$ python3 -q
>>> import numpy as np
>>> import numpy.linalg as la
>>> np.set_printoptions(suppress=True, linewidth=100)
>>> W0 = np.loadtxt("sample0.csv", delimiter=",")
>>> W0
array([[ 0.,  0.,  1.,  0., -1., -2.],
       [ 0.,  0.,  0.,  1., -1.,  0.],
       [-1.,  0.,  0., -1.,  0.,  1.],
       [ 0., -1.,  1.,  0., -1., -1.],
       [ 1.,  1.,  0.,  1.,  0.,  1.],
       [ 2.,  0., -1.,  1., -1.,  0.]])
>>> # skew, so no eigenvalue has a real part
>>> B = la.inv(W0)
>>> np.round(W0 @ B, 3) + 0
array([[1., 0., 0., 0., 0., 0.],
       [0., 1., 0., 0., 0., 0.],
       [0., 0., 1., 0., 0., 0.],
       [0., 0., 0., 1., 0., 0.],
       [0., 0., 0., 0., 1., 0.],
       [0., 0., 0., 0., 0., 1.]])
>>> round(float(la.cond(W0)), 3)
4.613
>>> np.allclose(B, W0.T)
False
>>> np.round(la.inv(B), 3) + 0
array([[ 0.,  0.,  1.,  0., -1., -2.],
       [ 0.,  0.,  0.,  1., -1.,  0.],
       [-1.,  0.,  0., -1.,  0.,  1.],
       [ 0., -1.,  1.,  0., -1., -1.],
       [ 1.,  1.,  0.,  1.,  0.,  1.],
       [ 2.,  0., -1.,  1., -1.,  0.]])
>>> B = np.array([[-0.3, -2.2, -1.1],
...     [-0.3, -1.8, -0.6],
...     [-0.2, 1.2, -1.3],
...     [1.6, 0.0, 1.0]])
>>> C = np.array([[-0.4, -1.8, -3.1, 2.1, -2.5],
...     [-1.0, 1.3, 0.2, -0.7, -0.8],
...     [0.2, -0.3, -0.1, -0.7, -1.4]])
>>> data = B @ C
>>> data.round(3)
array([[ 2.1 , -1.99,  0.6 ,  1.68,  4.05],
       [ 1.8 , -1.62,  0.63,  1.05,  3.03],
       [-1.38,  2.31,  0.99, -0.35,  1.36],
       [-0.44, -3.18, -5.06,  2.66, -5.4 ]])
>>> # looks like rank 3
>>> la.lstsq(data[:-1].T, data[-1])[2]
np.int32(3)
>>> np.abs(np.diag(la.qr(data)[1])) > 1e-9
array([ True,  True,  True, False])
>>> np.allclose(data[:-1].T @ la.lstsq(data[:-1].T, data[-1])[0], data[-1])
True
>>> np.round(data @ la.pinv(data) @ data, 3)
array([[ 2.1 , -1.99,  0.6 ,  1.68,  4.05],
       [ 1.8 , -1.62,  0.63,  1.05,  3.03],
       [-1.38,  2.31,  0.99, -0.35,  1.36],
       [-0.44, -3.18, -5.06,  2.66, -5.4 ]])
>>> np.round(np.trace(la.pinv(data) @ data), 3)
np.float64(3.0)
